% python3 -q
>>> import numpy as np
>>> np.set_printoptions(suppress=True, linewidth=140)
>>> M = np.array([[1, -1, -1, 1, -1, 1, 1, -1],
...     [1, -1, 1, -1, -1, 1, -1, 1],
...     [1, -1, -1, 1, 1, -1, -1, 1]])
>>> other = M / np.linalg.norm(M, axis=1)
Traceback (most recent call last):
  File "<python-input-3>", line 1, in <module>
    other = M / np.linalg.norm(M, axis=1)
            ~~^~~~~~~~~~~~~~~~~~~~~~~~~~~
ValueError: operands could not be broadcast together with shapes (3,8) (3,) 
>>> other = M / np.linalg.norm(M, axis=1, keepdims=True)
>>> G = other @ other.T
>>> print((G - 2 * np.eye(3)).round(6).argmax(axis=1))
[1 0 0]
>>> print(G[0].round(2) + 0)
[1. 0. 0.]
>>> print(np.degrees(np.arccos(np.clip(G[0, 1], -1, 1))))
90.0
>>> w1 = np.array([[-7, 2, 4],
...     [-4, -6, 4],
...     [0, 3, 4],
...     [4, -3, 9],
...     [5, -3, 2],
...     [-7, -1, -7],
...     [-2, 3, -4],
...     [2, 2, 1]])
>>> beta = np.array([3, 1, 2])
>>> H = np.maximum(M @ w1 + beta, 0)
>>> print(H)
[[ 0  6  0]
 [ 0 16  0]
 [20  0 21]]
>>> print(np.round((H > 0).mean(axis=0), 2))
[0.33 0.67 0.33]
>>> W2 = np.array([[-1, 0], [-1, 2], [0, -2]])
>>> print((H @ W2).round(6).argmax(axis=1))
[1 1 0]
>>> print(w1 @ W2)
[[  5  -4]
 [ 10 -20]
 [ -3  -2]
 [ -1 -24]
 [ -2 -10]
 [  8  12]
 [ -1  14]
 [ -4   2]]
>>> left, sv, VT = np.linalg.svd(H)
>>> print(sv.round(2))
[29.   17.09 -0.  ]
>>> print(np.argmax(sv[:-1] / (sv[1:] + 1e-6)) + 1)
2
>>> other = left[:, :2] @ np.diag(sv[:2]) @ VT[:2]
>>> print(np.linalg.matrix_rank(H, rtol=0.05))
2
>>> print(np.linalg.matrix_rank(other))
2
>>> print(round(np.linalg.norm(H - other) / np.linalg.norm(H), 2))
0.0
>>> f, g = M[2], M[0]
>>> print(f @ f)
8
>>> pr = (f @ g) / (f @ f) * f
>>> print(pr)
[ 0. -0. -0.  0.  0. -0. -0.  0.]
>>> print(np.outer(f, g))
[[ 1 -1 -1  1 -1  1  1 -1]
 [-1  1  1 -1  1 -1 -1  1]
 [-1  1  1 -1  1 -1 -1  1]
 [ 1 -1 -1  1 -1  1  1 -1]
 [ 1 -1 -1  1 -1  1  1 -1]
 [-1  1  1 -1  1 -1 -1  1]
 [-1  1  1 -1  1 -1 -1  1]
 [ 1 -1 -1  1 -1  1  1 -1]]
>>> print((g - pr) @ f)
0.0
>>> print(round(np.linalg.norm(f + g) ** 2 + np.linalg.norm(f - g) ** 2, 2))
32.0
>>> print(round(np.linalg.norm(M, "nuc"), 2))
8.49
>>> print(M[1] @ M[0])
0
>>> print(round(np.linalg.norm(M, 2), 2))
2.83
>>> mat = np.load("x.npy")
>>> print(mat)
[[ 0 -1]
 [ 1  0]]
>>> f, g = mat[1], mat[0]
>>> print(f @ g)
0
>>> print(f @ f)
1
>>> pr = (f @ g) / (f @ f) * f
>>> print(pr)
[0. 0.]
>>> print(np.linalg.matrix_rank(np.outer(f, g)))
1
>>> print(g - pr)
[ 0. -1.]
>>> vec = np.array([3, 3])
>>> print(mat.T @ (mat @ vec))
[3 3]
>>> print(np.round(np.linalg.inv(mat), 2))
[[ 0.  1.]
 [-1. -0.]]
>>> print(np.round(np.abs(np.linalg.eigvals(mat)), 2))
[1. 1.]
>>> print(2 - np.linalg.matrix_rank(mat - np.eye(2), tol=1e-8))
0
>>> X = np.load("sample10.npy")
>>> print(X)
[[24  8  8]
 [18  9  6]
 [ 3  7  1]]
>>> hat = np.triu(np.array([[2, 3, 2], [0, 2, 1], [0, 0, 0]]), 1) + np.eye(3)
>>> other = hat @ X @ np.linalg.inv(hat)
>>> print(np.round(np.linalg.det(other), 2))
0.0
>>> print(other)
[[  84. -203.   63.]
 [  21.  -47.   12.]
 [   3.   -2.   -3.]]
>>> print(np.trace(other), np.trace(X))
34.0 34
>>> W0 = np.load("test18.npy")
>>> print(W0)
[[2. 1. 0. 0.]
 [0. 2. 1. 0.]
 [0. 0. 2. 1.]
 [0. 0. 0. 2.]]
>>> # triangular, det is the product of the diagonal
>>> G = W0.T @ W0
>>> print(np.trace(G), (W0 ** 2).sum())
19.0 19.0
>>> print(np.round(np.linalg.svd(W0, compute_uv=False) ** 2, 2))
[8.13 5.92 3.38 1.58]
>>> print(np.diag(G))
[4. 5. 5. 5.]
>>> print((W0 @ W0.T).shape)
(4, 4)
>>> left, sv, VT = np.linalg.svd(W0, full_matrices=False)
>>> print(np.round(np.cumsum(sv ** 2) / np.sum(sv ** 2), 2))
[0.43 0.74 0.92 1.  ]
>>> print(np.round(np.abs(VT[0]), 2))
[0.29 0.59 0.64 0.41]
>>> print(sv.round(2))
[2.85 2.43 1.84 1.26]
>>> print((sv > 1e-8).sum())
4
>>> print(np.allclose(left * sv @ VT, W0))
True
>>> print(np.round(sv / sv[0], 2))
[1.   0.85 0.64 0.44]
>>> print(W0 @ W0)
[[4. 4. 1. 0.]
 [0. 4. 4. 1.]
 [0. 0. 4. 4.]
 [0. 0. 0. 4.]]
>>> print(np.round(np.sort(np.abs(np.linalg.eigvals(W0))), 2))
[2. 2. 2. 2.]
>>> print(np.round(np.linalg.matrix_power(W0, 3), 2))
[[ 8. 12.  6.  1.]
 [ 0.  8. 12.  6.]
 [ 0.  0.  8. 12.]
 [ 0.  0.  0.  8.]]
>>> W0.inv()
Traceback (most recent call last):
  File "<python-input-73>", line 1, in <module>
    W0.inv()
    ^^^^^^
AttributeError: 'numpy.ndarray' object has no attribute 'inv'
>>> print(np.trace(W0))
8.0
>>> assert W0 == W0.T
Traceback (most recent call last):
  File "<python-input-75>", line 1, in <module>
    assert W0 == W0.T
           ^^^^^^^^^^
ValueError: The truth value of an array with more than one element is ambiguous. Use a.any() or a.all()
>>> print(round(np.linalg.det(W0), 2))
16.0
>>> print(round(np.abs(np.linalg.eigvals(W0)).max(), 2))
2.0
>>> print(np.allclose(W0 @ W0.T, W0.T @ W0))
False
>>> print((W0 + W0.T) / 2)
[[2.  0.5 0.  0. ]
 [0.5 2.  0.5 0. ]
 [0.  0.5 2.  0.5]
 [0.  0.  0.5 2. ]]
>>> A = np.array([[13.52, 4.1, -12.18],
...     [16.7, -22.94, 24.19],
...     [-9.0, -18.41, -12.7],
...     [-7.76, -18.82, -15.85],
...     [15.61, 5.84, -8.39],
...     [14.5, -22.17, 25.27],
...     [17.1, -21.82, 24.42],
...     [13.04, 5.04, -10.8],
...     [13.8, 5.27, -10.15],
...     [13.46, 3.37, -9.39]])
>>> print(A)
[[ 13.52   4.1  -12.18]
 [ 16.7  -22.94  24.19]
 [ -9.   -18.41 -12.7 ]
 [ -7.76 -18.82 -15.85]
 [ 15.61   5.84  -8.39]
 [ 14.5  -22.17  25.27]
 [ 17.1  -21.82  24.42]
 [ 13.04   5.04 -10.8 ]
 [ 13.8    5.27 -10.15]
 [ 13.46   3.37  -9.39]]
>>> Xc = A - A.mean(axis=1)
Traceback (most recent call last):
  File "<python-input-82>", line 1, in <module>
    Xc = A - A.mean(axis=1)
         ~~^~~~~~~~~~~~~~~~
ValueError: operands could not be broadcast together with shapes (10,3) (10,) 
>>> Xc = A - A.mean(axis=0)
>>> left, sv, VT = np.linalg.svd(Xc, full_matrices=False)
>>> print(np.abs(left[:, 0]).argmax())
5
>>> print(np.round(VT[0] * np.sign(VT[0, np.abs(VT[0]).argmax()]), 2))
[ 0.16 -0.52  0.84]
>>> print(sv.round(2))
[61.46 38.68  2.87]
>>> print(np.round(np.abs(VT[-1]), 2))
[0.68 0.56 0.48]
>>> E = np.load("mat.npy")
>>> print(E)
[[ 1  0  0]
 [ 3  0  0]
 [ 3  1  1]
 [-2  0  0]]
>>> # rank 2
>>> print(round(float(np.linalg.norm(E, "nuc")), 2))
5.97
>>> print(np.round(np.linalg.norm(E, axis=1), 2))
[1.   3.   3.32 2.  ]
>>> print(E[2] @ E[0])
3
>>> print(round(np.linalg.norm(E[2], 1), 2), round(float(np.linalg.norm(E[2], np.inf)), 2))
5.0 3.0
>>> print(round(float(np.linalg.norm(E, 2)), 2))
4.88
>>> print(np.linalg.norm(E, axis=1).argmax())
2
>>> print(np.round(np.linalg.norm(E, axis=0), 2))
[4.8 1.  1. ]
>>> data = np.load("data.npy")
>>> print(data)
[[-0.3   0.2   1.  ]
 [-1.1   0.2  -1.6 ]
 [-0.64  0.17  0.68]
 [-1.3   1.3  -1.1 ]]
>>> other = np.c_[data[:, :1] @ np.array([[0]]), np.array([0, 3, 1, 1])]
>>> print(other)
[[0. 0.]
 [0. 3.]
 [0. 1.]
 [0. 1.]]
>>> print(np.round(np.linalg.lstsq(data, other[:, 0])[0], 2))
[0. 0. 0.]
>>> print(np.linalg.matrix_rank(other))
1
>>> rk = np.linalg.matrix_rank(other)
>>> print(rk)
1
>>> N = np.linalg.svd(other)[2][rk:].T
>>> print(np.allclose(other @ N, 0))
True
>>> print(N @ N.T)
[[1. 0.]
 [0. 0.]]
>>> print([int(np.linalg.matrix_rank(other[:i])) for i in range(1, len(other) + 1)])
[0, 1, 1, 1]
>>> print([int(np.linalg.matrix_rank(np.delete(other, i, axis=0))) for i in range(4)])
[1, 1, 1, 1]
>>> print(N[:, 0] / N[np.abs(N[:, 0]).round(6).argmax(), 0])
[1. 0.]
>>> rng = np.random.default_rng(887)
>>> z = rng.permutation(3)
>>> other = data[:, z] * rng.choice([-1, 1], 3)
>>> print(other)
[[-0.2  -1.   -0.3 ]
 [-0.2   1.6  -1.1 ]
 [-0.17 -0.68 -0.64]
 [-1.3   1.1  -1.3 ]]
>>> left, _, VT = np.linalg.svd(data.T @ other)
>>> print(np.round(np.linalg.lstsq(data, other)[0], 2) + 0)
[[ 0.  0.  1.]
 [-1.  0.  0.]
 [ 0. -1.  0.]]
>>> print(z)
[1 2 0]
>>> feats = np.load("m.npy")
>>> print(feats)
[[0 0 1 0]
 [0 0 0 1]
 [1 0 0 1]
 [0 1 1 0]]
>>> # symmetric, so the eigenvalues are real
>>> vals, vecs = np.linalg.eigh(feats)
>>> print(round(float(vals.sum()), 2), np.trace(feats))
-0.0 0
>>> print(np.round(np.linalg.svd(feats, compute_uv=False), 2))
[1.62 1.62 0.62 0.62]
>>> print(vals.round(2))
[-1.62 -0.62  0.62  1.62]
>>> print(np.abs(vecs[:, -1]).round(6).argmax())
2
>>> print(np.round(vecs.T @ vecs, 2) + 0)
[[1. 0. 0. 0.]
 [0. 1. 0. 0.]
 [0. 0. 1. 0.]
 [0. 0. 0. 1.]]
>>> print(np.round(np.abs(vecs[:, -1]), 2))
[0.37 0.37 0.6  0.6 ]
